In [1]: import numpy as np

In [2]: from numpy import linalg as LA

In [3]: np.set_printoptions(precision=3, suppress=True, linewidth=160)

In [4]: K = np.array([[0.0, 0.0, -4.0], [0.0, 0.0, -5.0], [-4.0, -5.0, 0.0]])

In [5]: round(LA.eigvalsh(K).min(), 3)
Out[5]: np.float64(-6.403)

In [6]: np.all(LA.eigvalsh(K) > 0)
Out[6]: np.False_

In [7]: print([round(float(LA.det(K[:i, :i])), 2) + 0 for i in range(1, 4)])
[0.0, 0.0, 0.0]

In [8]: ev, V = LA.eigh(K)

In [9]: print(np.round(V.T @ V, 3) + 0)
[[1. 0. 0.]
 [0. 1. 0.]
 [0. 0. 1.]]

In [10]: print(np.abs(V[:, -1]))
[0.442 0.552 0.707]

In [11]: np.round(V @ np.diag(ev) @ V.T, 3) + 0
Out[11]: 
array([[ 0.,  0., -4.],
       [ 0.,  0., -5.],
       [-4., -5.,  0.]])

In [12]: np.abs(V[:, -1]).round(6).argmax()
Out[12]: np.int64(2)

In [13]: ev.sum(), np.trace(K)
Out[13]: (np.float64(0.0), np.float64(0.0))

In [14]: np.round(V.T @ K @ V, 3) + 0
Out[14]: 
array([[-6.403,  0.   ,  0.   ],
       [ 0.   ,  0.   ,  0.   ],
       [ 0.   ,  0.   ,  6.403]])

In [15]: LA.eigvalsh(K + 3 * np.eye(3))
Out[15]: array([-3.403,  3.   ,  9.403])

In [16]: (ev > 1e-8).sum(), (ev < -1e-8).sum()
Out[16]: (np.int64(1), np.int64(1))

In [17]: proj = np.triu(np.array([[0, 2, 1], [0, 0, 1], [2, -2, -1]]), 1) + np.eye(3)

In [18]: M2 = proj @ K @ LA.inv(proj)

In [19]: print(proj @ K - K @ proj)
[[ -4.  -5. -10.]
 [ -4.  -5.   0.]
 [  0.   8.   9.]]

In [20]: print(round(float(LA.det(M2)), 3))
0.0

In [21]: M2
Out[21]: 
array([[ -4.,   3., -13.],
       [ -4.,   3.,  -4.],
       [ -4.,   3.,   1.]])

In [22]: LA.matrix_rank(M2)
Out[22]: np.int64(2)

In [23]: np.round(np.poly(M2), 3) + 0
Out[23]: array([  1.,   0., -41.,   0.])

In [24]: np.trace(M2), np.trace(K)
Out[24]: (np.float64(0.0), np.float64(0.0))

In [25]: ev, V = LA.eigh(K)

In [26]: x = np.array([1, 2, 0])

In [27]: np.round(V * np.abs(ev) @ V.T, 3) + 0
Out[27]: 
array([[2.499, 3.123, 0.   ],
       [3.123, 3.904, 0.   ],
       [0.   , 0.   , 6.403]])

In [28]: LA.eigvalsh(K[1:, 1:])
Out[28]: array([-5.,  5.])

In [29]: rng = np.random.default_rng(83108)

In [30]: z = rng.permutation(3)

In [31]: z
Out[31]: array([1, 2, 0])

In [32]: M2 = K[z][:, z]

In [33]: np.trace(M2)
Out[33]: np.float64(0.0)

In [34]: np.allclose(M2, K)
Out[34]: False

In [35]: np.diag(M2)
Out[35]: array([0., 0., 0.])

In [36]: J = np.load("x.npy")

In [37]: J
Out[37]: 
array([[2, 5, 0, 0],
       [0, 6, 0, 0],
       [0, 0, 2, 5],
       [0, 0, 0, 6]])

In [38]: x = np.array([-3, 6, -4, 5])

In [39]: print(J * x)
[[-6 30  0  0]
 [ 0 36  0  0]
 [ 0  0 -8 25]
 [ 0  0  0 30]]

In [40]: J @ np.ones(4)
Out[40]: array([7., 6., 7., 6.])

In [41]: (J * x).sum(axis=1)
Out[41]: array([24, 36, 17, 30])

In [42]: (J @ x).argmax()
Out[42]: np.int64(1)

In [43]: LA.norm(J @ x) <= LA.norm(J, 2) * LA.norm(x) + 1e-9
Out[43]: np.True_

In [44]: J @ x
Out[44]: array([24, 36, 17, 30])

In [45]: J @ (2 * x)
Out[45]: array([48, 72, 34, 60])

In [46]: J @ np.eye(4)[1]
Out[46]: array([5., 6., 0., 0.])

In [47]: A = 5 * np.eye(3) + np.ones((3, 3))

In [48]: A
Out[48]: 
array([[6., 1., 1.],
       [1., 6., 1.],
       [1., 1., 6.]])

In [49]: # equal to its transpose

In [50]: ev, V = LA.eig(J)

In [51]: print(np.sort(LA.eigvals(J.T)))
[2. 2. 6. 6.]

In [52]: print(J @ V[:, 0] - ev[0] * V[:, 0])
[0. 0. 0. 0.]

In [53]: mat = np.loadtxt("w.csv", delimiter=",")

In [54]: print(mat)
[[  0.1     0.486  -1.1  ]
 [ -1.1    -5.505  -1.7  ]
 [  1.      4.985   1.2  ]
 [ -0.3    -1.512  -0.5  ]
 [ -0.7    -3.516  -0.1  ]
 [  0.2     1.001  -0.4  ]
 [  0.5     2.481   1.8  ]
 [  0.5     2.523  -0.7  ]
 [  0.2     1.023  -0.1  ]
 [ -1.7    -8.498  -1.4  ]
 [  0.6     3.015  -0.4  ]
 [  1.6     8.039  -0.9  ]
 [  0.7     3.498  -0.7  ]
 [ -2.5   -12.521   1.1  ]
 [  0.4     2.003  -0.1  ]
 [  1.2     6.013   0.5  ]
 [ -0.5    -2.479  -0.2  ]]

In [55]: # column 1 is much longer than the rest

In [56]: cent = mat[[0, 10]].astype(float)

In [57]: for _ in range(5):
    ...:     z = LA.norm(mat[:, None] - cent, axis=-1).argmin(axis=1)
    ...:     cent = np.array([mat[z == j].mean(axis=0) for j in range(2)])
    ...: 

In [58]: z
Out[58]: array([1, 0, 1, 0, 0, 1, 1, 1, 1, 0, 1, 1, 1, 0, 1, 1, 0])

In [59]: np.bincount(z)
Out[59]: array([ 6, 11])

In [60]: q, _ = LA.qr(np.array([[-1.8, 0.0, -0.2, -2.0],
    ...:     [-0.6, 1.2, -0.6, 0.9],
    ...:     [0.1, -1.7, 0.6, -0.8],
    ...:     [0.3, 1.2, -0.9, 0.3]]))

In [61]: V, _ = LA.qr(np.array([[1.5, -0.6, 0.2, -1.9],
    ...:     [2.9, 1.2, 0.0, -1.0],
    ...:     [-0.6, 0.0, 0.3, -0.3],
    ...:     [0.6, 2.2, -0.4, -1.7]]))

In [62]: sv = 10 * 0.7 ** np.arange(4)

In [63]: feats = q[:, :4] * sv @ V[:4]

In [64]: print(feats)
[[ 3.18  -5.351  1.211 -7.047]
 [ 4.742  1.216  0.279 -2.109]
 [-4.681  1.385  1.433 -2.884]
 [ 1.614  0.881  4.629  2.72 ]]

In [65]: Uu, sv, vt = LA.svd(K)

In [66]: sv
Out[66]: array([ 6.403,  6.403, -0.   ])

In [67]: np.argmax(sv[:-1] / (sv[1:] + 1e-6)) + 1
Out[67]: np.int64(2)

In [68]: M2 = Uu[:, :2] @ np.diag(sv[:2]) @ vt[:2]

In [69]: LA.matrix_rank(M2)
Out[69]: np.int64(2)

In [70]: print(M2)
[[ 0.  0. -4.]
 [ 0.  0. -5.]
 [-4. -5.  0.]]

In [71]: print(np.round(LA.norm(feats), 3))
13.593

In [72]: np.round(np.abs(feats).max(), 3)
Out[72]: np.float64(7.047)

In [73]: LA.matrix_rank(feats)
Out[73]: np.int64(4)

In [74]: print(np.unravel_index(np.abs(feats).argmax(), feats.shape))
(np.int64(0), np.int64(3))

In [75]: LA.svd(feats, compute_uv=False)
Out[75]: array([10.  ,  7.  ,  4.9 ,  3.43])

In [76]: feats - feats[0]
Out[76]: 
array([[ 0.   ,  0.   ,  0.   ,  0.   ],
       [ 1.563,  6.568, -0.932,  4.938],
       [-7.861,  6.736,  0.222,  4.163],
       [-1.566,  6.232,  3.418,  9.767]])

In [77]: print(feats.sum(axis=0))
[ 4.855 -1.869  7.552 -9.32 ]

In [78]: np.count_nonzero(feats)
Out[78]: np.int64(16)

In [79]: z = rng.permutation(4)

In [80]: z
Out[80]: array([2, 3, 1, 0])

In [81]: M2 = feats[z][:, z]

In [82]: np.allclose(M2, feats)
Out[82]: False

In [83]: print(M2)
[[ 1.433 -2.884  1.385 -4.681]
 [ 4.629  2.72   0.881  1.614]
 [ 0.279 -2.109  1.216  4.742]
 [ 1.211 -7.047 -5.351  3.18 ]]

In [84]: proj = np.triu(np.array([[0, 1, 2, 0], [1, 2, 1, 2], [1, 1, 1, 1], [0, 1, 2, 2]]), 1) + np.eye(4)

In [85]: M2 = proj @ feats @ LA.inv(proj)

In [86]: np.poly(M2)
Out[86]: array([   1.   ,   -8.549,   83.262, -392.545, 1176.49 ])

In [87]: print(np.round(np.trace(M2), 3), np.round(np.trace(feats), 3))
8.549 8.549

In [88]: LA.matrix_rank(M2)
Out[88]: np.int64(4)

In [89]: W0 = np.load("a.npy")

In [90]: W0
Out[90]: 
array([[ 0.,  2.,  0.,  1.],
       [ 1.,  1.,  1.,  2.],
       [ 0.,  0., -2., -2.],
       [ 0.,  0.,  0., -1.]])

In [91]: round(float(LA.det(2 * W0)), 3), np.round(LA.det(W0), 3)
Out[91]: (-64.0, np.float64(-4.0))

In [92]: print(LA.eigvals(W0))
[-1.  2. -2. -1.]

In [93]: np.einsum("ii->", W0)
Out[93]: np.float64(-2.0)

In [94]: np.poly(W0)
Out[94]: array([ 1.,  2., -3., -8., -4.])

In [95]: np.round(LA.eigvals(W0).sum().real, 3)
Out[95]: np.float64(-2.0)

In [96]: np.round(LA.det(W0[::-1]), 3)
Out[96]: np.float64(-4.0)

In [97]: m1 = np.load("block1.npy")

In [98]: m1
Out[98]: 
array([[0, 0, 0],
       [0, 0, 0],
       [0, 0, 0],
       [2, 4, 4]])

In [99]: m1 @ LA.pinv(m1) @ m1
Out[99]: 
array([[0., 0., 0.],
       [0., 0., 0.],
       [0., 0., 0.],
       [2., 4., 4.]])

In [100]: np.unique(m1.round(6), axis=0).shape
Out[100]: (2, 3)

In [101]: np.abs(np.diag(LA.qr(m1)[1])) > 1e-9
Out[101]: array([ True, False, False])

In [102]: print(LA.lstsq(m1[:-1].T, m1[-1])[2])
0

In [103]: Uu, sv, vt = LA.svd(m1)

In [104]: V = vt[:(sv > 1e-8).sum()]

In [105]: x = m1[1] + 4 * m1[0] + rng.integers(2) * np.eye(3)[2]

In [106]: x
Out[106]: array([0., 0., 0.])

In [107]: print(np.allclose(V.T @ V @ x, x))
True

In [108]: V.T @ V
Out[108]: 
array([[0.111, 0.222, 0.222],
       [0.222, 0.444, 0.444],
       [0.222, 0.444, 0.444]])
